>>> import numpy as np
>>> np.set_printoptions(precision=3, suppress=True, linewidth=100, sign=" ")
>>> rng = np.random.default_rng(74)
>>> ang = np.sort(rng.uniform(-2, 2, 21))
>>> m1 = np.c_[ang, ang ** 2, ang ** 3] @ np.array([[1, 1, 0, 3, 2], [1, 2, 3, 2, 0], [3, 3, 1, 3, 0]])
>>> print(m1)
[[-21.48  -17.543   3.999 -21.511  -3.968]
 [-19.482 -15.794   3.982 -19.635  -3.841]
 [-11.244  -8.697   3.576 -11.888  -3.192]
 [ -7.513  -5.581   3.11   -8.361  -2.78 ]
 [ -4.817  -3.404   2.56   -5.782  -2.378]
 [ -2.774  -1.831   1.913  -3.773  -1.942]
 [  0.062   0.065   0.01    0.181   0.116]
 [  0.091   0.098   0.021   0.264   0.166]
 [  0.111   0.12    0.03    0.317   0.196]
 [  0.379   0.446   0.219   0.965   0.519]
 [  0.99    1.208   0.755   2.141   0.934]
 [  2.065   2.523   1.684   3.877   1.354]
 [  2.257   2.755   1.845   4.167   1.411]
 [  4.922   5.909   3.942   7.896   1.987]
 [  6.477   7.714   5.087   9.939   2.224]
 [  7.13    8.467   5.556  10.779   2.312]
 [ 15.843  18.332  11.391  21.487   3.155]
 [ 16.604  19.182  11.875  22.393   3.211]
 [ 24.199  27.614  16.558  31.311   3.696]
 [ 25.202  28.721  17.16   32.473   3.752]
 [ 26.378  30.017  17.862  33.833   3.816]]
>>> labels = m1[:, 4] > np.median(m1[:, 4])
>>> r0 = m1[labels].mean(axis=0) - m1[~labels].mean(axis=0)
>>> print(np.argsort(-np.abs(r0).round(6), kind="stable"))
[ 3  1  0  2  4]
>>> basis = np.sign(np.array([[1, 0, 0, -2], [2, 2, -1, 2], [-3, -2, 3, -2], [3, 1, -1, 3]]))
>>> other = (np.tril(basis, -1) + np.eye(4)) @ (np.triu(basis, 1) + np.eye(4))
>>> vals = np.array([1, 7, 3, 5])
>>> data = np.rint(other * vals @ np.linalg.inv(other)) + 0
>>> print(data)
[[ 1.  0. -4. -4.]
 [-6. 11.  2. -2.]
 [ 6. -8. -1.  0.]
 [-6.  8.  6.  5.]]
>>> x = np.array([1, 3, 2, 1])
>>> rhs = data @ x
>>> print(rhs)
[-11.  29. -20.  35.]
>>> print(np.linalg.solve(data, rhs + data[:, 0]))
[ 2.  3.  2.  1.]
>>> print(np.linalg.solve(data.T, data[0]))
[ 1.  0. -0.  0.]
>>> print(round(np.abs(np.linalg.eigvals(data)).max(), 3))
7.0
>>> print(np.allclose(data, data.T))
False
>>> vals, evecs = np.linalg.eig(data)
>>> print(np.round(np.prod(vals), 3))
105.0
>>> print(np.round(data @ evecs[:, 0] - vals[0] * evecs[:, 0], 3) + 0)
[ 0.  0.  0.  0.]
>>> Q, R = np.linalg.qr(data)
>>> print(np.abs(np.diag(R)))
[ 10.44    2.869   4.238   0.827]
>>> G = data.T @ data
>>> print(G)
[[ 109. -162.  -58.  -22.]
 [-162.  249.   78.   18.]
 [ -58.   78.   57.   42.]
 [ -22.   18.   42.   45.]]
>>> print((data @ data.T).shape)
(4, 4)
>>> print(np.linalg.matrix_rank(G))
4
>>> print(np.trace(G), (data ** 2).sum())
460.0 460.0
>>> print(np.allclose(G, G.T))
True
>>> print(np.linalg.svd(data, compute_uv=False) ** 2)
[ 388.496   68.91     2.423    0.17 ]
>>> F = np.loadtxt("test17.csv", delimiter=",")
>>> print(F)
[[ 0.  1.  1.  0.  0.  0.  0.  0.  0.]
 [ 1.  0.  1.  0.  0.  0.  1.  0.  0.]
 [ 1.  1.  0.  1.  0.  0.  0.  0.  0.]
 [ 0.  0.  1.  0.  0.  0.  1.  1.  0.]
 [ 0.  0.  0.  0.  0.  1.  0.  1.  1.]
 [ 0.  0.  0.  0.  1.  0.  0.  1.  1.]
 [ 0.  1.  0.  1.  0.  0.  0.  0.  1.]
 [ 0.  0.  0.  1.  1.  1.  0.  0.  0.]
 [ 0.  0.  0.  0.  1.  1.  1.  0.  0.]]
>>> Q, R = np.linalg.qr(F)
>>> print(np.abs(np.diag(R)))
[ 1.414  1.581  1.549  1.155  1.5    1.247  0.964  1.474  0.941]
>>> print(round(abs(R[0, 0]), 3), round(float(np.linalg.norm(F[:, 0])), 3))
1.414 1.414
>>> vals, evecs = np.linalg.eigh(F)
>>> x = np.array([-2, -2, -2, -2, 2, 1, 1, 2, 1])
>>> print(x @ F @ x)
40.0
>>> print(np.abs(F).sum(axis=1).max(), round(np.abs(vals).max(), 3))
3.0 2.938
>>> print(np.linalg.eigvalsh(F[1:, 1:]))
[-2.247 -1.822 -1.    -0.555  0.104  0.802  1.843  2.876]
>>> r0 = np.array([0, 2])
>>> print(np.correlate(F[1], F[8], "full"))
[ 0.  0.  1.  1.  2.  1.  1.  0.  1.  1.  1.  0.  0.  0.  0.  0.  0.]
>>> print(np.polyval(r0, F[1]))
[ 2.  2.  2.  2.  2.  2.  2.  2.  2.]
>>> print(np.array([np.convolve(row, r0, "same") for row in F]))
[[ 0.  0.  2.  2.  0.  0.  0.  0.  0.]
 [ 0.  2.  0.  2.  0.  0.  0.  2.  0.]
 [ 0.  2.  2.  0.  2.  0.  0.  0.  0.]
 [ 0.  0.  0.  2.  0.  0.  0.  2.  2.]
 [ 0.  0.  0.  0.  0.  0.  2.  0.  2.]
 [ 0.  0.  0.  0.  0.  2.  0.  0.  2.]
 [ 0.  0.  2.  0.  2.  0.  0.  0.  0.]
 [ 0.  0.  0.  0.  2.  2.  2.  0.  0.]
 [ 0.  0.  0.  0.  0.  2.  2.  2.  0.]]
>>> Q, evecs = np.linalg.qr(F[:, :1])[0], np.linalg.qr(F[:, 1:])[0]
>>> sv = np.linalg.svd(Q.T @ evecs, compute_uv=False)
>>> print((sv > 0.9).sum())
0
>>> print(np.round(np.linalg.norm(Q @ Q.T - evecs @ evecs.T, 2), 3))
1.0
>>> print(np.degrees(np.arccos(sv.clip(0, 1))))
[ 47.158]
>>> G = np.cov(m1, rowvar=False)
>>> print(np.corrcoef(m1.T))
[[ 1.     0.995  0.77   0.997  0.939]
 [ 0.995  1.     0.832  0.998  0.917]
 [ 0.77   0.832  1.     0.805  0.612]
 [ 0.997  0.998  0.805  1.     0.941]
 [ 0.939  0.917  0.612  0.941  1.   ]]
>>> print(np.median(m1, axis=0))
[ 0.99   1.208  3.576  2.141  0.934]
>>> print(G.shape)
(5, 5)
>>> W0 = -3 * np.eye(4) + np.ones((4, 4))
>>> print(W0)
[[-2.  1.  1.  1.]
 [ 1. -2.  1.  1.]
 [ 1.  1. -2.  1.]
 [ 1.  1.  1. -2.]]
>>> vals, evecs = np.linalg.eigh(W0)
>>> print((vals > 1e-8).sum(), (vals < -1e-8).sum())
1 3
>>> print(np.abs(evecs[:, -1]).round(6).argmax())
0
>>> print(evecs @ np.diag(vals) @ evecs.T)
[[-2.  1.  1.  1.]
 [ 1. -2.  1.  1.]
 [ 1.  1. -2.  1.]
 [ 1.  1.  1. -2.]]
>>> print(np.linalg.eigvalsh(W0 + -3 * np.eye(4)))
[-6. -6. -6. -2.]
>>> print(np.round(evecs.T @ W0 @ evecs, 3) + 0)
[[-3.  0.  0.  0.]
 [ 0. -3.  0.  0.]
 [ 0.  0. -3.  0.]
 [ 0.  0.  0.  1.]]
>>> print(np.linalg.eigvalsh(W0 @ W0))
[ 1.  9.  9.  9.]
>>> print(round(float(vals.sum()), 3), np.trace(W0))
-8.0 -8.0
>>> print(vals)
[-3. -3. -3.  1.]
>>> other = np.array([[2, -1], [-2, -3], [0, -1], [2, -3]])
>>> print(np.einsum("ik,kj->ji", W0, other))
[[-4.  8.  2. -4.]
 [-5.  1. -5.  1.]]
>>> print(np.linalg.matrix_rank(np.vstack([W0, other.T])))
4
>>> print(np.einsum("ij,ij->i", W0, W0))
[ 7.  7.  7.  7.]
>>> print(np.linalg.matrix_rank(W0 @ other))
2
>>> print(np.einsum("ik,kj->ij", W0, other))
[[-4. -5.]
 [ 8.  1.]
 [ 2. -5.]
 [-4.  1.]]
>>> print(round(np.linalg.eigvalsh(W0).min(), 3))
-3.0
>>> arr = np.load("case7.npy")
>>> print(arr)
[[ 1  3  2  2  1  1]
 [ 0  1  1  2  2  3]
 [ 0  0  3  0  0  3]
 [ 0  0  0  2  3  1]
 [ 0  0  0  0  1  3]
 [ 0  0  0  0  0  3]]
>>> print(arr @ arr)
[[  1   6  11  12  14  24]
 [  0   1   4   6  10  23]
 [  0   0   9   0   0  18]
 [  0   0   0   4   9  14]
 [  0   0   0   0   1  12]
 [  0   0   0   0   0   9]]
>>> print(round(float(np.linalg.det(arr)), 3))
18.0
>>> print((arr + arr.T) / 2)
[[ 1.   1.5  1.   1.   0.5  0.5]
 [ 1.5  1.   0.5  1.   1.   1.5]
 [ 1.   0.5  3.   0.   0.   1.5]
 [ 1.   1.   0.   2.   1.5  0.5]
 [ 0.5  1.   0.   1.5  1.   1.5]
 [ 0.5  1.5  1.5  0.5  1.5  3. ]]
>>> assert arr == arr.T
Traceback (most recent call last):
  File "<python-input-79>", line 1, in <module>
    assert arr == arr.T
           ^^^^^^^^^^^^
ValueError: The truth value of an array with more than one element is ambiguous. Use a.any() or a.all()
>>> print(np.allclose(arr, arr.T))
False
>>> print(np.allclose(arr @ arr.T, arr.T @ arr))
False
>>> print((arr - arr.T) / 2)
[[ 0.   1.5  1.   1.   0.5  0.5]
 [-1.5  0.   0.5  1.   1.   1.5]
 [-1.  -0.5  0.   0.   0.   1.5]
 [-1.  -1.   0.   0.   1.5  0.5]
 [-0.5 -1.   0.  -1.5  0.   1.5]
 [-0.5 -1.5 -1.5 -0.5 -1.5  0. ]]
>>> print(np.trace(arr))
11
>>> print(round(np.linalg.norm(arr, 1), 3), round(float(np.linalg.norm(arr, np.inf)), 3))
14.0 10.0
>>> print(np.round(np.linalg.norm(arr, "nuc"), 3))
17.599
>>> print(np.linalg.norm(arr, axis=1))
[ 4.472  4.359  4.243  3.742  3.162  3.   ]
>>> K = np.loadtxt("mat.csv", delimiter=",")
>>> print(K)
[[ 1.     0.2    0.04   0.008  0.002]
 [ 0.2    1.     0.2    0.04   0.008]
 [ 0.04   0.2    1.     0.2    0.04 ]
 [ 0.008  0.04   0.2    1.     0.2  ]
 [ 0.002  0.008  0.04   0.2    1.   ]]
>>> x = np.ones(5)
>>> for _ in range(6):
...     x = K @ x
...     x /= np.linalg.norm(x)
...     print(round(x @ K @ x, 3))
... 
1.388
1.394
1.397
1.398
1.398
1.399
>>> print(round(float(np.linalg.eigvalsh(K)[-1]), 3))
1.399
>>> print(x)
[ 0.328  0.493  0.547  0.493  0.328]
>>> vals, evecs = np.linalg.eig(K)
>>> print(np.sort(np.linalg.eigvals(K @ K)))
[ 0.484  0.618  0.898  1.373  1.957]
>>> print(np.round(K @ evecs[:, 0] - vals[0] * evecs[:, 0], 3) + 0)
[ 0.  0.  0.  0.  0.]
>>> print(np.sort(np.linalg.eigvals(np.linalg.inv(K))))
[ 0.715  0.853  1.055  1.272  1.438]
>>> print(round(float(np.prod(vals)), 3))
0.849
>>> labels = rng.permutation(5)
>>> other = K[:, labels] * rng.choice([-1, 1], 5)
>>> print(other)
[[ 0.2   -0.008 -1.     0.04  -0.002]
 [ 1.    -0.04  -0.2    0.2   -0.008]
 [ 0.2   -0.2   -0.04   1.    -0.04 ]
 [ 0.04  -1.    -0.008  0.2   -0.2  ]
 [ 0.008 -0.2   -0.002  0.04  -1.   ]]
>>> left, _, vt = np.linalg.svd(K.T @ other)
>>> print(np.round(left @ vt, 3) + 0)
[[ 0.  0. -1.  0.  0.]
 [ 1.  0.  0.  0.  0.]
 [ 0.  0.  0.  1.  0.]
 [ 0. -1.  0.  0.  0.]
 [ 0.  0.  0.  0. -1.]]
>>> print(labels)
[ 1  3  0  2  4]
>>> r0, v = K[4], K[3]
>>> print(round(float(r0 @ r0), 3))
1.042
>>> print(np.round(r0 @ v, 3))
0.408
>>> p = (r0 @ v) / (r0 @ r0) * r0
>>> print(p)
[ 0.001  0.003  0.016  0.078  0.392]
>>> print(v - p)
[ 0.007  0.037  0.184  0.922 -0.192]
>>> other = np.array([[-1.2, 0.4],
...     [-0.4, 0.1],
...     [-1.7, -0.2],
...     [-2.0, 0.0],
...     [-0.3, 0.3],
...     [0.5, 0.3],
...     [-2.3, -0.7],
...     [1.4, -1.3],
...     [-0.1, -0.5],
...     [-0.7, 1.9]])
>>> basis = np.array([[0.8, -0.7, 0.5, 0.7, -1.0, 1.1, -1.4, -1.1, 0.6, -0.2, 1.5],
...     [-0.9, -0.3, -0.1, -1.1, 0.3, 0.1, 0.3, -0.7, 0.2, -2.1, -1.4]])
>>> mat = other @ basis
>>> print(mat)
[[-1.32  0.72 -0.64 -1.28  1.32 -1.28  1.8   1.04 -0.64 -0.6  -2.36]
 [-0.41  0.25 -0.21 -0.39  0.43 -0.43  0.59  0.37 -0.22 -0.13 -0.74]
 [-1.18  1.25 -0.83 -0.97  1.64 -1.89  2.32  2.01 -1.06  0.76 -2.27]
 [-1.6   1.4  -1.   -1.4   2.   -2.2   2.8   2.2  -1.2   0.4  -3.  ]
 [-0.51  0.12 -0.18 -0.54  0.39 -0.3   0.51  0.12 -0.12 -0.57 -0.87]
 [ 0.13 -0.44  0.22  0.02 -0.41  0.58 -0.61 -0.76  0.36 -0.73  0.33]
 [-1.21  1.82 -1.08 -0.84  2.09 -2.6   3.01  3.02 -1.52  1.93 -2.47]
 [ 2.29 -0.59  0.83  2.41 -1.79  1.41 -2.35 -0.63  0.58  2.45  3.92]
 [ 0.37  0.22  0.    0.48 -0.05 -0.16 -0.01  0.46 -0.16  1.07  0.55]
 [-2.27 -0.08 -0.54 -2.58  1.27 -0.58  1.55 -0.56 -0.04 -3.85 -3.71]]
>>> print(np.linalg.matrix_rank(mat, rtol=0.1))
2
>>> print(np.argsort(-np.linalg.norm(mat, axis=0).round(6), kind="stable")[:3])
[ 10   6   9]
